$ python3 -q
>>> import numpy as np
>>> import numpy.linalg as la
>>> np.set_printoptions(precision=2, suppress=True, linewidth=120)
>>> tidy = lambda a: np.round(a, 2) + 0
>>> q, _ = la.qr(np.array([[-1.2, 0.4, 1.0], [-1.3, 1.1, 1.1], [0.2, 0.2, 0.4]]))
>>> W0 = 2 * q
>>> tidy(W0)
array([[-1.35,  1.11,  0.97],
       [-1.46, -1.2 , -0.65],
       [ 0.22, -1.15,  1.62]])
>>> rng = np.random.default_rng(41)
>>> lab = rng.permutation(3)
>>> lab
array([0, 1, 2])
>>> M2 = W0[lab][:, lab]
>>> tidy(np.trace(M2))
np.float64(-0.93)
>>> tidy(np.diag(M2))
array([-1.35, -1.2 ,  1.62])
>>> tidy(la.det(M2)), tidy(la.det(W0[lab]))
(np.float64(8.0), np.float64(8.0))
>>> mat = np.load("out15.npy")
>>> mat
array([[ 9.6 ,  0.87,  9.73],
       [ 7.74,  0.01,  8.73],
       [ 6.83, -0.7 ,  8.53],
       [ 5.7 , -1.13,  7.83],
       [ 8.16,  0.58,  8.58],
       [ 9.91,  1.35,  9.56],
       [ 8.95,  1.94,  8.01],
       [10.08,  1.85,  9.23],
       [ 7.52,  0.48,  8.04],
       [ 7.17, -0.48,  8.66],
       [ 5.64, -0.12,  6.77]])
>>> lab = rng.permutation(3)
>>> M2 = mat[:, lab] * rng.choice([-1, 1], 3)
>>> M2
array([[ -9.6 ,  -0.87,   9.73],
       [ -7.74,  -0.01,   8.73],
       [ -6.83,   0.7 ,   8.53],
       [ -5.7 ,   1.13,   7.83],
       [ -8.16,  -0.58,   8.58],
       [ -9.91,  -1.35,   9.56],
       [ -8.95,  -1.94,   8.01],
       [-10.08,  -1.85,   9.23],
       [ -7.52,  -0.48,   8.04],
       [ -7.17,   0.48,   8.66],
       [ -5.64,   0.12,   6.77]])
>>> left, _, Vh = la.svd(mat.T @ M2)
>>> lab
array([0, 1, 2])
>>> la.matrix_rank(mat, rtol=0.1)
np.int64(1)
>>> round(np.log10(la.cond(mat)))
2
>>> tidy(la.norm(mat, 2) / la.norm(mat))
np.float64(1.0)
>>> W = np.array([[-1, 4, 4, 2], [-5, -4, -5, 2], [0, 3, 3, 1]])
>>> c = np.array([3, 6, 1, 0])
>>> H = np.maximum(mat @ W + c, 0)
>>> la.matrix_rank(H)
np.int64(4)
>>> (H > 0).astype(int)
array([[0, 1, 1, 1],
       [0, 1, 1, 1],
       [0, 1, 1, 1],
       [1, 1, 1, 1],
       [0, 1, 1, 1],
       [0, 1, 1, 1],
       [0, 1, 1, 1],
       [0, 1, 1, 1],
       [0, 1, 1, 1],
       [0, 1, 1, 1],
       [0, 1, 1, 1]])
>>> basis = np.array([[-3, 3, -2], [-1, -3, 1], [-2, 3, -1], [0, -3, -3]])
>>> W @ basis
array([[ -9,  -9,  -4],
       [ 29, -24,   5],
       [ -9,  -3,  -3]])
>>> E = np.load("w.npy")
>>> E
array([[-0.05, -0.08,  4.16],
       [-0.1 ,  0.04,  3.95],
       [ 0.01, -0.06,  3.97],
       [-0.24, -0.02,  3.94],
       [-0.01, -0.05,  4.12],
       [ 0.12,  0.21,  3.91],
       [ 0.11,  0.02,  3.88],
       [ 0.03,  0.09,  4.07],
       [-0.08, -0.19,  3.92],
       [ 0.19, -0.24,  4.02],
       [ 0.04,  0.13,  4.01],
       [-0.87,  2.07, -0.97],
       [-1.01,  2.02, -1.02],
       [-0.93,  2.05, -0.99],
       [-0.95,  1.92, -0.83],
       [-1.07,  2.13, -1.16],
       [-1.05,  2.2 , -0.92],
       [-0.79,  1.9 , -0.98],
       [-1.02,  2.01, -1.02],
       [-0.98,  2.06, -1.29],
       [-1.13,  1.95, -1.02],
       [-1.  ,  1.95, -0.89]])
>>> dist = la.norm(E[:, None] - E[None], axis=-1)
>>> dist.shape
(22, 22)
>>> tidy(la.norm(E, axis=1))
array([4.16, 3.95, 3.97, 3.95, 4.12, 3.92, 3.88, 4.07, 3.93, 4.03, 4.01, 2.45, 2.48, 2.46, 2.3 , 2.65, 2.61, 2.28,
       2.47, 2.62, 2.47, 2.37])
>>> np.flatnonzero(dist[3] < dist.mean() / 2)
array([ 0,  1,  2,  3,  4,  5,  6,  7,  8,  9, 10])
>>> la.matrix_rank(dist ** 2)
np.int64(5)
>>> (dist + 1e9 * np.eye(22)).round(6).argmin(axis=1)
array([ 4,  2,  1,  1,  0, 10,  2, 10,  2,  2,  7, 13, 18, 11, 21, 19, 13, 11, 12, 15, 18, 14])
>>> tidy(dist[:5, :5])
array([[0.  , 0.25, 0.2 , 0.3 , 0.06],
       [0.25, 0.  , 0.15, 0.15, 0.21],
       [0.2 , 0.15, 0.  , 0.25, 0.15],
       [0.3 , 0.15, 0.25, 0.  , 0.29],
       [0.06, 0.21, 0.15, 0.29, 0.  ]])
>>> dist.mean(axis=1).argmax()
np.int64(19)
